$ ipython --no-banner

In [1]: import numpy as np

In [2]: np.set_printoptions(suppress=True, linewidth=160)

In [3]: rng = np.random.default_rng(150)

In [4]: lab = rng.integers(0, 2, 11)

In [5]: arr = (lab[:, None] == lab) * 5 + np.eye(11)

In [6]: arr
Out[6]: 
array([[6., 0., 5., 5., 0., 5., 0., 0., 5., 5., 0.],
       [0., 6., 0., 0., 5., 0., 5., 5., 0., 0., 5.],
       [5., 0., 6., 5., 0., 5., 0., 0., 5., 5., 0.],
       [5., 0., 5., 6., 0., 5., 0., 0., 5., 5., 0.],
       [0., 5., 0., 0., 6., 0., 5., 5., 0., 0., 5.],
       [5., 0., 5., 5., 0., 6., 0., 0., 5., 5., 0.],
       [0., 5., 0., 0., 5., 0., 6., 5., 0., 0., 5.],
       [0., 5., 0., 0., 5., 0., 5., 6., 0., 0., 5.],
       [5., 0., 5., 5., 0., 5., 0., 0., 6., 5., 0.],
       [5., 0., 5., 5., 0., 5., 0., 0., 5., 6., 0.],
       [0., 5., 0., 0., 5., 0., 5., 5., 0., 0., 6.]])

In [7]: x0 = np.ones(11)

In [8]: for _ in range(4):
   ...:     x0 = arr @ x0
   ...:     x0 /= np.linalg.norm(x0)
   ...:     print(round(x0 @ arr @ x0, 2))
   ...: 
29.15
29.54
29.88
30.15

In [9]: round(np.linalg.eigvalsh(arr)[-1], 2)
Out[9]: np.float64(31.0)

In [10]: low = np.linalg.cholesky(arr)

In [11]: np.round(arr / np.sqrt(np.outer(np.diag(arr), np.diag(arr))), 2)
Out[11]: 
array([[1.  , 0.  , 0.83, 0.83, 0.  , 0.83, 0.  , 0.  , 0.83, 0.83, 0.  ],
       [0.  , 1.  , 0.  , 0.  , 0.83, 0.  , 0.83, 0.83, 0.  , 0.  , 0.83],
       [0.83, 0.  , 1.  , 0.83, 0.  , 0.83, 0.  , 0.  , 0.83, 0.83, 0.  ],
       [0.83, 0.  , 0.83, 1.  , 0.  , 0.83, 0.  , 0.  , 0.83, 0.83, 0.  ],
       [0.  , 0.83, 0.  , 0.  , 1.  , 0.  , 0.83, 0.83, 0.  , 0.  , 0.83],
       [0.83, 0.  , 0.83, 0.83, 0.  , 1.  , 0.  , 0.  , 0.83, 0.83, 0.  ],
       [0.  , 0.83, 0.  , 0.  , 0.83, 0.  , 1.  , 0.83, 0.  , 0.  , 0.83],
       [0.  , 0.83, 0.  , 0.  , 0.83, 0.  , 0.83, 1.  , 0.  , 0.  , 0.83],
       [0.83, 0.  , 0.83, 0.83, 0.  , 0.83, 0.  , 0.  , 1.  , 0.83, 0.  ],
       [0.83, 0.  , 0.83, 0.83, 0.  , 0.83, 0.  , 0.  , 0.83, 1.  , 0.  ],
       [0.  , 0.83, 0.  , 0.  , 0.83, 0.  , 0.83, 0.83, 0.  , 0.  , 1.  ]])

In [12]: low.round(2)
Out[12]: 
array([[2.45, 0.  , 0.  , 0.  , 0.  , 0.  , 0.  , 0.  , 0.  , 0.  , 0.  ],
       [0.  , 2.45, 0.  , 0.  , 0.  , 0.  , 0.  , 0.  , 0.  , 0.  , 0.  ],
       [2.04, 0.  , 1.35, 0.  , 0.  , 0.  , 0.  , 0.  , 0.  , 0.  , 0.  ],
       [2.04, 0.  , 0.62, 1.21, 0.  , 0.  , 0.  , 0.  , 0.  , 0.  , 0.  ],
       [0.  , 2.04, 0.  , 0.  , 1.35, 0.  , 0.  , 0.  , 0.  , 0.  , 0.  ],
       [2.04, 0.  , 0.62, 0.38, 0.  , 1.15, 0.  , 0.  , 0.  , 0.  , 0.  ],
       [0.  , 2.04, 0.  , 0.  , 0.62, 0.  , 1.21, 0.  , 0.  , 0.  , 0.  ],
       [0.  , 2.04, 0.  , 0.  , 0.62, 0.  , 0.38, 1.15, 0.  , 0.  , 0.  ],
       [2.04, 0.  , 0.62, 0.38, 0.  , 0.27, 0.  , 0.  , 1.11, 0.  , 0.  ],
       [2.04, 0.  , 0.62, 0.38, 0.  , 0.27, 0.  , 0.  , 0.21, 1.09, 0.  ],
       [0.  , 2.04, 0.  , 0.  , 0.62, 0.  , 0.38, 0.27, 0.  , 0.  , 1.11]])

In [13]: np.round(np.diag(low) ** 2, 2)
Out[13]: array([6.  , 6.  , 1.83, 1.45, 1.83, 1.31, 1.45, 1.31, 1.24, 1.19, 1.24])

In [14]: np.round(low @ low.T, 2)
Out[14]: 
array([[6., 0., 5., 5., 0., 5., 0., 0., 5., 5., 0.],
       [0., 6., 0., 0., 5., 0., 5., 5., 0., 0., 5.],
       [5., 0., 6., 5., 0., 5., 0., 0., 5., 5., 0.],
       [5., 0., 5., 6., 0., 5., 0., 0., 5., 5., 0.],
       [0., 5., 0., 0., 6., 0., 5., 5., 0., 0., 5.],
       [5., 0., 5., 5., 0., 6., 0., 0., 5., 5., 0.],
       [0., 5., 0., 0., 5., 0., 6., 5., 0., 0., 5.],
       [0., 5., 0., 0., 5., 0., 5., 6., 0., 0., 5.],
       [5., 0., 5., 5., 0., 5., 0., 0., 6., 5., 0.],
       [5., 0., 5., 5., 0., 5., 0., 0., 5., 6., 0.],
       [0., 5., 0., 0., 5., 0., 5., 5., 0., 0., 6.]])

In [15]: np.linalg.eigvalsh(arr).min() > 0
Out[15]: np.True_

In [16]: theta = np.radians(135)

In [17]: Rm = np.eye(11)

In [18]: Rm[7, 7] = Rm[8, 8] = np.cos(theta)

In [19]: Rm[7, 8], Rm[8, 7] = -np.sin(theta), np.sin(theta)

In [20]: Rm.round(2)
Out[20]: 
array([[ 1.  ,  0.  ,  0.  ,  0.  ,  0.  ,  0.  ,  0.  ,  0.  ,  0.  ,  0.  ,  0.  ],
       [ 0.  ,  1.  ,  0.  ,  0.  ,  0.  ,  0.  ,  0.  ,  0.  ,  0.  ,  0.  ,  0.  ],
       [ 0.  ,  0.  ,  1.  ,  0.  ,  0.  ,  0.  ,  0.  ,  0.  ,  0.  ,  0.  ,  0.  ],
       [ 0.  ,  0.  ,  0.  ,  1.  ,  0.  ,  0.  ,  0.  ,  0.  ,  0.  ,  0.  ,  0.  ],
       [ 0.  ,  0.  ,  0.  ,  0.  ,  1.  ,  0.  ,  0.  ,  0.  ,  0.  ,  0.  ,  0.  ],
       [ 0.  ,  0.  ,  0.  ,  0.  ,  0.  ,  1.  ,  0.  ,  0.  ,  0.  ,  0.  ,  0.  ],
       [ 0.  ,  0.  ,  0.  ,  0.  ,  0.  ,  0.  ,  1.  ,  0.  ,  0.  ,  0.  ,  0.  ],
       [ 0.  ,  0.  ,  0.  ,  0.  ,  0.  ,  0.  ,  0.  , -0.71, -0.71,  0.  ,  0.  ],
       [ 0.  ,  0.  ,  0.  ,  0.  ,  0.  ,  0.  ,  0.  ,  0.71, -0.71,  0.  ,  0.  ],
       [ 0.  ,  0.  ,  0.  ,  0.  ,  0.  ,  0.  ,  0.  ,  0.  ,  0.  ,  1.  ,  0.  ],
       [ 0.  ,  0.  ,  0.  ,  0.  ,  0.  ,  0.  ,  0.  ,  0.  ,  0.  ,  0.  ,  1.  ]])

In [21]: out = low @ Rm.T

In [22]: np.round(np.linalg.det(Rm), 2), np.round(np.trace(Rm), 2)
Out[22]: (np.float64(1.0), np.float64(7.59))

In [23]: np.allclose(low @ low.T, out @ out.T)
Out[23]: True

In [24]: Q, V = np.linalg.qr(arr[:, :4])[0], np.linalg.qr(arr[:, 4:])[0]

In [25]: sig = np.linalg.svd(Q.T @ V, compute_uv=False)

In [26]: sig.round(2) + 0
Out[26]: array([1., 1., 0., 0.])

In [27]: (sig > 0.9).sum()
Out[27]: np.int64(2)

In [28]: np.round(np.degrees(np.arccos(sig.clip(0, 1))), 2)
Out[28]: array([ 3.7,  5.5, 90. , 90. ])

In [29]: round(float(np.linalg.norm(Q @ Q.T - V @ V.T, 2)), 2)
Out[29]: 1.0

In [30]: W0 = np.loadtxt("mat.csv", delimiter=",")

In [31]: W0
Out[31]: 
array([[-0.4, -0.9,  0.3,  0.7, -1.8, -0.2,  0.1,  0.5,  0.9,  1.4,  0.1, -1. ],
       [-0.1, -2.7,  0.4,  0.5, -1.1,  0.2, -0.4,  1. , -0.3, -0.5, -1.7, -0.1],
       [-1.8,  0.5,  0.3,  0. , -0.7,  0.4,  0.4, -0.6,  1. ,  1.7, -1.6, -1.5],
       [-0.1,  0.9, -0.7, -0.6,  0.1, -0.5, -0.1,  0.7,  2.5,  2.3, -0.5, -0.8],
       [ 0. ,  1.5, -0.4,  0.6, -1.5,  0.6, -0.3, -0.6, -0.2,  0.4, -0.9,  0.3],
       [ 0.2, -0.3, -0.4,  0.2,  0.7,  0. ,  0.2, -0.4,  0.8,  1.2, -1.1,  0. ],
       [-1.1, -0.8,  0.5, -0.6, -0.8,  0.4, -1.1, -0.2,  0.8,  0.6,  0.8, -1.6],
       [ 0.5,  0.1,  0.1, -0.7,  0. ,  0.6,  0.1,  1.4,  0.5, -2.8,  0. ,  0.1],
       [-1.1, -0.4,  0.6, -1.3, -0.5,  0.7,  0. , -0.7, -1.8, -0.3, -1.9,  0.3],
       [ 1.3,  0.7,  0.1, -1.5, -0.4, -0.2, -1.5, -0.8,  1.5, -1.3, -0.4,  0.1],
       [ 1.2, -0.2,  0.7,  0.1, -0.7,  0.2,  0.7,  1.1, -1.6,  1.7, -0.2,  0.8]])

In [32]: def softmax(z):
    ...:     e = np.exp(z - z.max(axis=-1, keepdims=True))
    ...:     return e / e.sum(axis=-1, keepdims=True)
    ...: 

In [33]: np.round(softmax(10 * W0[0]), 2) + 0
Out[33]: array([0.  , 0.  , 0.  , 0.  , 0.  , 0.  , 0.  , 0.  , 0.01, 0.99, 0.  , 0.  ])

In [34]: np.round(softmax(W0).sum(axis=1), 2)
Out[34]: array([1., 1., 1., 1., 1., 1., 1., 1., 1., 1., 1.])

In [35]: np.round(softmax(W0[0] + -2), 2)
Out[35]: array([0.04, 0.03, 0.08, 0.12, 0.01, 0.05, 0.07, 0.1 , 0.15, 0.25, 0.07, 0.02])

In [36]: S = W0 @ W0.T / np.sqrt(12)

In [37]: softmax(S).round(6).argmax(axis=1)
Out[37]: array([ 0,  1,  2,  3,  4,  3,  6,  7,  8,  9, 10])

In [38]: np.round(softmax(S + np.triu(np.full(S.shape, -np.inf), 1)), 2) + 0
Out[38]: 
array([[1.  , 0.  , 0.  , 0.  , 0.  , 0.  , 0.  , 0.  , 0.  , 0.  , 0.  ],
       [0.07, 0.93, 0.  , 0.  , 0.  , 0.  , 0.  , 0.  , 0.  , 0.  , 0.  ],
       [0.1 , 0.02, 0.88, 0.  , 0.  , 0.  , 0.  , 0.  , 0.  , 0.  , 0.  ],
       [0.05, 0.  , 0.12, 0.83, 0.  , 0.  , 0.  , 0.  , 0.  , 0.  , 0.  ],
       [0.1 , 0.05, 0.21, 0.1 , 0.54, 0.  , 0.  , 0.  , 0.  , 0.  , 0.  ],
       [0.1 , 0.08, 0.21, 0.29, 0.08, 0.24, 0.  , 0.  , 0.  , 0.  , 0.  ],
       [0.17, 0.06, 0.16, 0.1 , 0.03, 0.03, 0.46, 0.  , 0.  , 0.  , 0.  ],
       [0.01, 0.06, 0.01, 0.01, 0.02, 0.01, 0.02, 0.86, 0.  , 0.  , 0.  ],
       [0.01, 0.09, 0.06, 0.01, 0.04, 0.02, 0.02, 0.02, 0.71, 0.  , 0.  ],
       [0.01, 0.02, 0.01, 0.04, 0.03, 0.02, 0.03, 0.1 , 0.02, 0.71, 0.  ],
       [0.06, 0.06, 0.02, 0.03, 0.05, 0.04, 0.01, 0.01, 0.06, 0.01, 0.66]])
